$ python3 -q
>>> import numpy as np
>>> import numpy.linalg as la
>>> np.set_printoptions(precision=2, suppress=True, linewidth=120)
>>> E = np.diag(10 * np.array([3, -3, -3, 0, -1, 3, -2, 0, 3])) + np.array([[3, 0, 0, 1, 0, -4, 1, -4, 0],
...     [-5, -1, 1, 1, -1, 1, -5, 3, 5],
...     [2, 1, 2, -3, 4, -1, 0, -2, -5],
...     [-1, -3, 0, 1, 2, 5, -1, -4, 4],
...     [-3, -3, 4, -5, 5, 0, -4, 2, -3],
...     [-3, 0, 5, -4, -1, -5, -2, 1, -4],
...     [-2, -4, 2, 0, -2, -1, -1, 3, 3],
...     [-1, 5, 4, -5, 1, 3, 1, 5, 0],
...     [-3, -2, -1, 4, -1, -5, 5, -1, 3]])
>>> E
array([[ 33,   0,   0,   1,   0,  -4,   1,  -4,   0],
       [ -5, -31,   1,   1,  -1,   1,  -5,   3,   5],
       [  2,   1, -28,  -3,   4,  -1,   0,  -2,  -5],
       [ -1,  -3,   0,   1,   2,   5,  -1,  -4,   4],
       [ -3,  -3,   4,  -5,  -5,   0,  -4,   2,  -3],
       [ -3,   0,   5,  -4,  -1,  25,  -2,   1,  -4],
       [ -2,  -4,   2,   0,  -2,  -1, -21,   3,   3],
       [ -1,   5,   4,  -5,   1,   3,   1,   5,   0],
       [ -3,  -2,  -1,   4,  -1,  -5,   5,  -1,  33]])
>>> la.determinant(E)
Traceback (most recent call last):
  File "<python-input-5>", line 1, in <module>
    la.determinant(E)
    ^^^^^^^^^^^^^^
AttributeError: module 'numpy.linalg' has no attribute 'determinant'
>>> np.allclose(E, E.T)
False
>>> round(np.abs(la.eigvals(E)).max(), 2)
np.float64(35.04)
>>> x0 = np.array([0, -5, -1, 0, -4, 5, 4, -4, -3])
>>> a = np.maximum(E @ x0, 0)
>>> np.tanh(E @ x0)
array([ 0.,  1.,  1.,  1.,  1.,  1., -1., -1., -1.])
>>> M2 = E / la.norm(E, axis=1, keepdims=True)
>>> gram = M2 @ M2.T
>>> (gram - 2 * np.eye(9)).round(6).argmax(axis=1)
array([2, 3, 0, 5, 6, 3, 4, 5, 3])
>>> round(float(np.degrees(np.arccos(np.clip(gram[4, 0], -1, 1)))), 2)
109.0
>>> (np.abs(gram) > 0.9).astype(int)
array([[1, 0, 0, 0, 0, 0, 0, 0, 0],
       [0, 1, 0, 0, 0, 0, 0, 0, 0],
       [0, 0, 1, 0, 0, 0, 0, 0, 0],
       [0, 0, 0, 1, 0, 0, 0, 0, 0],
       [0, 0, 0, 0, 1, 0, 0, 0, 0],
       [0, 0, 0, 0, 0, 1, 0, 0, 0],
       [0, 0, 0, 0, 0, 0, 1, 0, 0],
       [0, 0, 0, 0, 0, 0, 0, 1, 0],
       [0, 0, 0, 0, 0, 0, 0, 0, 1]])
>>> np.argwhere(np.triu(np.abs(gram) > 0.95, 1))
array([], shape=(0, 2), dtype=int64)
>>> r0 = np.array([2, -2, 2])
>>> np.polyval(r0, E[0])
array([2114,    2,    2,    2,    2,   42,    2,   42,    2])
>>> np.array([np.convolve(row, r0, "same") for row in E])
array([[-66,  66,   2,  -2,  -6,  10, -18,  10,  -8],
       [-52,  54, -62,  -2,   6, -14,  18,  -6,  -4],
       [ -2, -54,  52, -42, -16,  10,  -6,  -6,   6],
       [ -4,   4,  -4,   2,   8,  -8,   4,  14, -16],
       [  0,   8, -24,   8,   0, -18,  12, -18,  10],
       [  6,   4, -18,  16,  44, -56,  56, -14,  10],
       [ -4,   8, -12,   0,   2, -44,  46, -42,   0],
       [ 12,  -4,  -8,  20,  -6,  -2,  14,  -8,  10],
       [  2,  -4,   6, -12,   0,  18, -22,  78, -68]])
>>> np.cross(E[0, :3], E[5, :3])
array([   0, -165,    0])
